>>> import numpy as np
>>> from numpy import linalg as LA
>>> np.set_printoptions(precision=2, suppress=True, linewidth=200, legacy="1.25")
>>> other = np.array([[1, -1, -3],
...     [-1, -2, -1],
...     [-3, 0, 2],
...     [3, 0, -2],
...     [2, 2, -2],
...     [3, 1, 2],
...     [2, -2, 3],
...     [3, -1, 0],
...     [-1, 2, 0]])
>>> W2 = np.array([[1, 3, 1, 1, 3, 0, 0], [1, 0, 1, 3, 2, 0, 0], [1, 1, 0, 0, 0, 3, 1]])
>>> F = other @ W2
>>> F
array([[-3,  0,  0, -2,  1, -9, -3],
       [-4, -4, -3, -7, -7, -3, -1],
       [-1, -7, -3, -3, -9,  6,  2],
       [ 1,  7,  3,  3,  9, -6, -2],
       [ 2,  4,  4,  8, 10, -6, -2],
       [ 6, 11,  4,  6, 11,  6,  2],
       [ 3,  9,  0, -4,  2,  9,  3],
       [ 2,  9,  2,  0,  7,  0,  0],
       [ 1, -3,  1,  5,  1,  0,  0]])
>>> # rank 3
>>> rng = np.random.default_rng(445)
>>> other = F + rng.integers(-2, 3, (9, 3)) @ rng.integers(-2, 3, (3, 7))
>>> other
array([[ -3,   2,  -2,   0,   3, -13,  -5],
       [-10,   0,  -7,  -2,  -8,  -2,   0],
       [ -1,  -8,  -2,  -4, -10,   8,   3],
       [  1,   3,   7,   0,  12,  -7,  -5],
       [  6,  -1,   9,   3,  13,  -8,  -5],
       [ 12,  11,   4,   4,   9,   6,   4],
       [ -5,  10,  -1,  -1,   1,  13,   4],
       [ -6,   7,   4,   0,   3,  10,   4],
       [  1,   6,  -8,  12,  -4,   0,   5]])
>>> other - F
array([[ 0,  2, -2,  2,  2, -4, -2],
       [-6,  4, -4,  5, -1,  1,  1],
       [ 0, -1,  1, -1, -1,  2,  1],
       [ 0, -4,  4, -3,  3, -1, -3],
       [ 4, -5,  5, -5,  3, -2, -3],
       [ 6,  0,  0, -2, -2,  0,  2],
       [-8,  1, -1,  3, -1,  4,  1],
       [-8, -2,  2,  0, -4, 10,  4],
       [ 0,  9, -9,  7, -5,  0,  5]])
>>> Uu, sv, Vh = LA.svd(F)
>>> V = Vh[:(sv > 1e-8).sum()]
>>> vec = F[0] + 4 * F[7] + rng.integers(2) * np.eye(7)[1]
>>> vec
array([ 5., 36.,  8., -2., 29., -9., -3.])
>>> LA.matrix_rank(np.vstack([F, vec]))
3
>>> round(LA.norm(vec - V.T @ V @ vec), 2)
0.0
>>> np.allclose(V.T @ V @ vec, vec)
True
>>> M = np.diag(3 * np.array([0, 1, -2, -3, 3, -3, 0, 3, 0])) + np.array([[-2, -3, 1, 2, 5, -1, -2, -2, 0],
...     [3, -4, 2, -1, 0, -2, 2, 2, -1],
...     [-5, 5, -4, 2, 4, 0, 0, 2, 2],
...     [2, 3, 4, 2, 1, 2, -4, -2, -2],
...     [-4, 2, -3, 0, 3, 0, 3, 3, 3],
...     [4, 2, 5, 3, 3, 5, -4, 3, 1],
...     [3, 5, 3, -4, 4, 5, 4, -1, -1],
...     [-1, 4, -2, 1, 0, -2, 5, -4, 3],
...     [-2, 1, 2, -5, -2, 0, 4, 3, 0]])
>>> M
array([[ -2,  -3,   1,   2,   5,  -1,  -2,  -2,   0],
       [  3,  -1,   2,  -1,   0,  -2,   2,   2,  -1],
       [ -5,   5, -10,   2,   4,   0,   0,   2,   2],
       [  2,   3,   4,  -7,   1,   2,  -4,  -2,  -2],
       [ -4,   2,  -3,   0,  12,   0,   3,   3,   3],
       [  4,   2,   5,   3,   3,  -4,  -4,   3,   1],
       [  3,   5,   3,  -4,   4,   5,   4,  -1,  -1],
       [ -1,   4,  -2,   1,   0,  -2,   5,   5,   3],
       [ -2,   1,   2,  -5,  -2,   0,   4,   3,   0]])
>>> LA.matrix_power(M, 2)
array([[-34,  10, -32, -10,  45,  10,  -9,   0,  11],
       [-23,  12, -33,  11,  26,  11,  18,  -3,   9],
       [ 57, -16, 101, -57, -19,  -5,  42,  24, -11],
       [-31, -34, -65,  88,  25, -46,  -9,  21,  22],
       [-19,  49,   3, -40, 118,   9,  87,  63,  34],
       [-66,  11, -75,  -3,  49, -12,  12,  19,  20],
       [  5,  22,  -8,  38, 104, -19,  19,  33,  19],
       [ 22,  36,  32, -53,  -4,  18,  71,  27,  -2],
       [  4,  28, -28,  21, -15,   4,  51,  25,  12]])
>>> np.sort(np.abs(LA.eigvals(M)))
array([ 1.74,  2.31,  4.61,  4.61,  6.23,  6.23,  7.54, 11.62, 14.32])
>>> M @ M
array([[-34,  10, -32, -10,  45,  10,  -9,   0,  11],
       [-23,  12, -33,  11,  26,  11,  18,  -3,   9],
       [ 57, -16, 101, -57, -19,  -5,  42,  24, -11],
       [-31, -34, -65,  88,  25, -46,  -9,  21,  22],
       [-19,  49,   3, -40, 118,   9,  87,  63,  34],
       [-66,  11, -75,  -3,  49, -12,  12,  19,  20],
       [  5,  22,  -8,  38, 104, -19,  19,  33,  19],
       [ 22,  36,  32, -53,  -4,  18,  71,  27,  -2],
       [  4,  28, -28,  21, -15,   4,  51,  25,  12]])
>>> np.allclose(M, M.T)
False
>>> other = LA.inv(M)
>>> np.round(M @ other, 2) + 0
array([[1., 0., 0., 0., 0., 0., 0., 0., 0.],
       [0., 1., 0., 0., 0., 0., 0., 0., 0.],
       [0., 0., 1., 0., 0., 0., 0., 0., 0.],
       [0., 0., 0., 1., 0., 0., 0., 0., 0.],
       [0., 0., 0., 0., 1., 0., 0., 0., 0.],
       [0., 0., 0., 0., 0., 1., 0., 0., 0.],
       [0., 0., 0., 0., 0., 0., 1., 0., 0.],
       [0., 0., 0., 0., 0., 0., 0., 1., 0.],
       [0., 0., 0., 0., 0., 0., 0., 0., 1.]])
>>> np.allclose(other, M.T)
False
>>> np.round(LA.cond(M), 2)
22.8
>>> np.round(F @ LA.pinv(F) @ F, 2) + 0
array([[-3.,  0.,  0., -2.,  1., -9., -3.],
       [-4., -4., -3., -7., -7., -3., -1.],
       [-1., -7., -3., -3., -9.,  6.,  2.],
       [ 1.,  7.,  3.,  3.,  9., -6., -2.],
       [ 2.,  4.,  4.,  8., 10., -6., -2.],
       [ 6., 11.,  4.,  6., 11.,  6.,  2.],
       [ 3.,  9.,  0., -4.,  2.,  9.,  3.],
       [ 2.,  9.,  2.,  0.,  7.,  0.,  0.],
       [ 1., -3.,  1.,  5.,  1.,  0.,  0.]])
>>> np.abs(np.diag(LA.qr(F)[1])) > 1e-9
array([ True,  True,  True, False, False, False, False])
>>> lab = rng.permutation(9)
>>> other = M[:, lab] * rng.choice([-1, 1], 9)
>>> other
array([[ 5, -1,  1,  0, -3, -2,  2, -2,  2],
       [ 0, -2,  2,  1, -1,  3, -2,  1, -2],
       [ 4, 10,  0, -2,  5, -5,  0, -2, -2],
       [ 1, -4, -2,  2,  3,  2,  4,  7,  2],
       [12,  3,  0, -3,  2, -4, -3,  0, -3],
       [ 3, -5,  4, -1,  2,  4,  4, -3, -3],
       [ 4, -3, -5,  1,  5,  3, -4,  4,  1],
       [ 0,  2,  2, -3,  4, -1, -5, -1, -5],
       [-2, -2,  0,  0,  1, -2, -4,  5, -3]])
>>> Uu, _, Vh = LA.svd(M.T @ other)
>>> lab
array([4, 2, 5, 8, 1, 0, 6, 3, 7])
>>> np.round(LA.lstsq(M, other)[0], 2) + 0
array([[ 0.,  0.,  0.,  0.,  0.,  1.,  0.,  0.,  0.],
       [ 0.,  0.,  0.,  0.,  1.,  0.,  0.,  0.,  0.],
       [ 0., -1.,  0.,  0.,  0.,  0.,  0.,  0.,  0.],
       [ 0.,  0.,  0.,  0.,  0.,  0.,  0., -1.,  0.],
       [ 1.,  0.,  0.,  0.,  0.,  0.,  0.,  0.,  0.],
       [ 0.,  0., -1.,  0.,  0.,  0.,  0.,  0.,  0.],
       [ 0.,  0.,  0.,  0.,  0.,  0., -1.,  0.,  0.],
       [ 0.,  0.,  0.,  0.,  0.,  0.,  0.,  0., -1.],
       [ 0.,  0.,  0., -1.,  0.,  0.,  0.,  0.,  0.]])
>>> t3 = np.stack([other, -2 * other, other[::-1]])
>>> np.einsum("bij,cij->bc", t3, t3)
array([[  936, -1872,   156],
       [-1872,  3744,  -312],
       [  156,  -312,   936]])
>>> (t3 @ other.T).shape
(3, 9, 9)
>>> arr = np.load("w.npy")
>>> arr
array([[0, 5, 9, 5, 0],
       [0, 0, 2, 8, 5],
       [0, 0, 0, 0, 1],
       [0, 0, 0, 0, 7],
       [0, 0, 0, 0, 0]])
>>> Uu, sv, Vh = LA.svd(arr)
>>> V = Vh[:(sv > 1e-8).sum()]
>>> vec = arr[2] + 4 * arr[4] + rng.integers(2) * np.eye(5)[1]
>>> vec
array([0., 1., 0., 0., 1.])
>>> LA.matrix_rank(np.vstack([arr, vec]))
4
>>> np.round(V.T @ V, 2) + 0
array([[ 0.  ,  0.  ,  0.  ,  0.  ,  0.  ],
       [ 0.  ,  0.31,  0.45, -0.11,  0.  ],
       [ 0.  ,  0.45,  0.71,  0.07,  0.  ],
       [ 0.  , -0.11,  0.07,  0.98,  0.  ],
       [ 0.  ,  0.  ,  0.  ,  0.  ,  1.  ]])
>>> np.diag(V.T @ V)
array([0.  , 0.31, 0.71, 0.98, 1.  ])
>>> np.round(LA.svd(arr, compute_uv=False), 2) + 0
array([13.29,  8.77,  4.51,  0.  ,  0.  ])
>>> np.count_nonzero(arr)
8
>>> arr.sum(axis=1)
array([19, 15,  1,  7,  0])
>>> arr.sum(axis=0)
array([ 0,  5, 11, 13, 13])
>>> np.abs(arr).max()
9
>>> np.diff(arr, axis=0)
array([[ 0, -5, -7,  3,  5],
       [ 0,  0, -2, -8, -4],
       [ 0,  0,  0,  0,  6],
       [ 0,  0,  0,  0, -7]])
>>> arr - arr[0]
array([[ 0,  0,  0,  0,  0],
       [ 0, -5, -7,  3,  5],
       [ 0, -5, -9, -5,  1],
       [ 0, -5, -9, -5,  7],
       [ 0, -5, -9, -5,  0]])
>>> [round(float(x), 2) for x in LA.svd(arr, compute_uv=False)[:3]]
[13.29, 8.77, 4.51]
>>> A = np.loadtxt("case16.csv", delimiter=",")
>>> A
array([[ 2., -1., -3.,  3., -1., -1., -3.,  3., -1., -2.],
       [ 1.,  4.,  0., -2.,  1.,  2.,  2.,  0.,  2.,  2.],
       [ 2.,  1., 11.,  0.,  3.,  3.,  0.,  3.,  2., -3.],
       [-2.,  1.,  0., -6., -1., -1., -1.,  1.,  2.,  2.],
       [ 2.,  1.,  3.,  0., -3.,  3.,  1., -3., -3.,  0.],
       [ 3.,  2.,  2.,  3., -1.,  5.,  3.,  1.,  3.,  0.],
       [ 1.,  2.,  1.,  1.,  0., -1.,  8., -3.,  2.,  2.],
       [-1., -1.,  0., -2., -3.,  1., -3.,  9.,  3., -1.],
       [ 3., -2.,  1., -3.,  3.,  1.,  2., -2., -4.,  0.],
       [ 0.,  1.,  1., -3., -1.,  3.,  2.,  0.,  3., -3.]])
>>> np.sort(np.abs(LA.eigvals(arr)))
array([0., 0., 0., 0., 0.])
>>> (arr + arr.T) / 2
array([[0. , 2.5, 4.5, 2.5, 0. ],
       [2.5, 0. , 1. , 4. , 2.5],
       [4.5, 1. , 0. , 0. , 0.5],
       [2.5, 4. , 0. , 0. , 3.5],
       [0. , 2.5, 0.5, 3.5, 0. ]])
>>> np.round(LA.det(arr), 2)
0.0
>>> np.allclose(arr, arr.T)
False
>>> LA.matrix_power(arr, 2)
array([[ 0,  0, 10, 40, 69],
       [ 0,  0,  0,  0, 58],
       [ 0,  0,  0,  0,  0],
       [ 0,  0,  0,  0,  0],
       [ 0,  0,  0,  0,  0]])
